$ ipython --no-banner

In [1]: import numpy as np

In [2]: np.set_printoptions(precision=1, suppress=True, linewidth=140, legacy="1.25")

In [3]: def rnd(a):
   ...:     return np.round(a, 1) + 0
   ...: 

In [4]: E = np.loadtxt("block15.csv", delimiter=",")

In [5]: E
Out[5]: 
array([[ 2.,  5.],
       [ 3.,  6.],
       [-1.,  2.],
       [-3.,  0.]])

In [6]: other = np.c_[E[:, :1] @ np.array([[0]]), np.array([8, 0, 6, 2])]

In [7]: other
Out[7]: 
array([[0., 8.],
       [0., 0.],
       [0., 6.],
       [0., 2.]])

In [8]: rnd(np.linalg.lstsq(E, other[:, 0])[0])
Out[8]: array([0., 0.])

In [9]: rnd(np.linalg.norm(np.linalg.qr(E)[0].T @ other, axis=0) ** 2 / ((other ** 2).sum(axis=0) + 1e-12))
Out[9]: array([0. , 0.6])

In [10]: other = E / np.linalg.norm(E, axis=1, keepdims=True)

In [11]: gram = other @ other.T

In [12]: np.argwhere(np.triu(np.abs(gram) > 0.95, 1))
Out[12]: array([[0, 1]])

In [13]: rnd(np.linalg.norm(other, axis=1))
Out[13]: array([1., 1., 1., 1.])

In [14]: rnd(np.degrees(np.arccos(np.clip(gram[3, 0], -1, 1))))
Out[14]: 111.8

In [15]: rnd(gram)
Out[15]: 
array([[ 1. ,  1. ,  0.7, -0.4],
       [ 1. ,  1. ,  0.6, -0.4],
       [ 0.7,  0.6,  1. ,  0.4],
       [-0.4, -0.4,  0.4,  1. ]])

In [16]: feats = np.load("test5.npy")

In [17]: feats
Out[17]: 
array([[ 3,  4,  5],
       [ 6,  7,  8],
       [ 9, 10, 11],
       [12, 13, 14]])

In [18]: U, sig, vt = np.linalg.svd(feats)

In [19]: rnd(sig)
Out[19]: array([31.8,  1. ,  0. ])

In [20]: other = U[:, :2] @ np.diag(sig[:2]) @ vt[:2]

In [21]: np.linalg.matrix_rank(other)
Out[21]: 2

In [22]: rnd(other)
Out[22]: 
array([[ 3.,  4.,  5.],
       [ 6.,  7.,  8.],
       [ 9., 10., 11.],
       [12., 13., 14.]])

In [23]: rnd(np.linalg.norm(feats - other) / np.linalg.norm(feats))
Out[23]: 0.0

In [24]: rnd(np.abs(feats - other).max())
Out[24]: 0.0

In [25]: np.linalg.cond(other) > 100
Out[25]: True

In [26]: np.argsort(-np.linalg.norm(other, axis=0).round(6), kind="stable")[:3]
Out[26]: array([2, 1, 0])

In [27]: np.linalg.matrix_rank(other, rtol=0.1)
Out[27]: 1

In [28]: data = np.load("dump.npy")

In [29]: data
Out[29]: 
array([[-3,  0,  0],
       [ 0, -3,  0],
       [ 0,  0,  1]])

In [30]: vec = np.array([5, -4, 3])

In [31]: target = data @ vec

In [32]: target
Out[32]: array([-15,  12,   3])

In [33]: rnd(np.linalg.solve(data, target))
Out[33]: array([ 5., -4.,  3.])

In [34]: rnd(np.linalg.solve(data, data[:, 1]))
Out[34]: array([0., 1., 0.])

In [35]: vals, vecs = np.linalg.eigh(data)

In [36]: vec = np.array([0, 0, 2])

In [37]: vec @ data @ vec
Out[37]: 4

In [38]: vec @ data @ vec / (vec @ vec), vals[0], vals[-1]
Out[38]: (1.0, -3.0, 1.0)

In [39]: vecs * np.abs(vals) @ vecs.T
Out[39]: 
array([[3., 0., 0.],
       [0., 3., 0.],
       [0., 0., 1.]])

In [40]: (np.sign(vecs[:, -1].round(6)) == np.sign(vecs[0, -1].round(6))).astype(int)
Out[40]: array([1, 1, 0])

In [41]: np.abs(data).sum(axis=1).max(), np.abs(vals).max()
Out[41]: (3, 3.0)

In [42]: rng = np.random.default_rng(623)

In [43]: lab = rng.permutation(3)

In [44]: lab
Out[44]: array([0, 1, 2])

In [45]: other = data[lab][:, lab]

In [46]: np.trace(other)
Out[46]: -5

In [47]: np.allclose(other, data)
Out[47]: True

In [48]: rnd(np.linalg.det(other)), rnd(np.linalg.det(data[lab]))
Out[48]: (9.0, 9.0)

In [49]: q, _ = np.linalg.qr(np.array([[0.9, 0.3, -1.2, 1.5],
    ...:     [0.4, -0.4, 0.2, -1.0],
    ...:     [0.3, 0.8, -1.1, -0.9],
    ...:     [0.2, 1.5, 0.2, -0.1]]))

In [50]: J = q[:, :4]

In [51]: rnd(J)
Out[51]: 
array([[-0.9, -0.1, -0.2, -0.5],
       [-0.4, -0.4,  0.6,  0.6],
       [-0.3,  0.4, -0.6,  0.6],
       [-0.2,  0.8,  0.5, -0.1]])

In [52]: # orthonormal columns

In [53]: rnd(np.einsum("ij,ji->", J, J))
Out[53]: 3.8

In [54]: rnd(np.einsum("ii->", J))
Out[54]: -1.9

In [55]: rnd(np.linalg.det(J[::-1]))
Out[55]: -1.0

In [56]: rnd(np.kron(np.eye(2, dtype=int), J))
Out[56]: 
array([[-0.9, -0.1, -0.2, -0.5,  0. ,  0. ,  0. ,  0. ],
       [-0.4, -0.4,  0.6,  0.6,  0. ,  0. ,  0. ,  0. ],
       [-0.3,  0.4, -0.6,  0.6,  0. ,  0. ,  0. ,  0. ],
       [-0.2,  0.8,  0.5, -0.1,  0. ,  0. ,  0. ,  0. ],
       [ 0. ,  0. ,  0. ,  0. , -0.9, -0.1, -0.2, -0.5],
       [ 0. ,  0. ,  0. ,  0. , -0.4, -0.4,  0.6,  0.6],
       [ 0. ,  0. ,  0. ,  0. , -0.3,  0.4, -0.6,  0.6],
       [ 0. ,  0. ,  0. ,  0. , -0.2,  0.8,  0.5, -0.1]])

In [57]: rnd(np.linalg.eigvals(J).sum().real)
Out[57]: -1.9
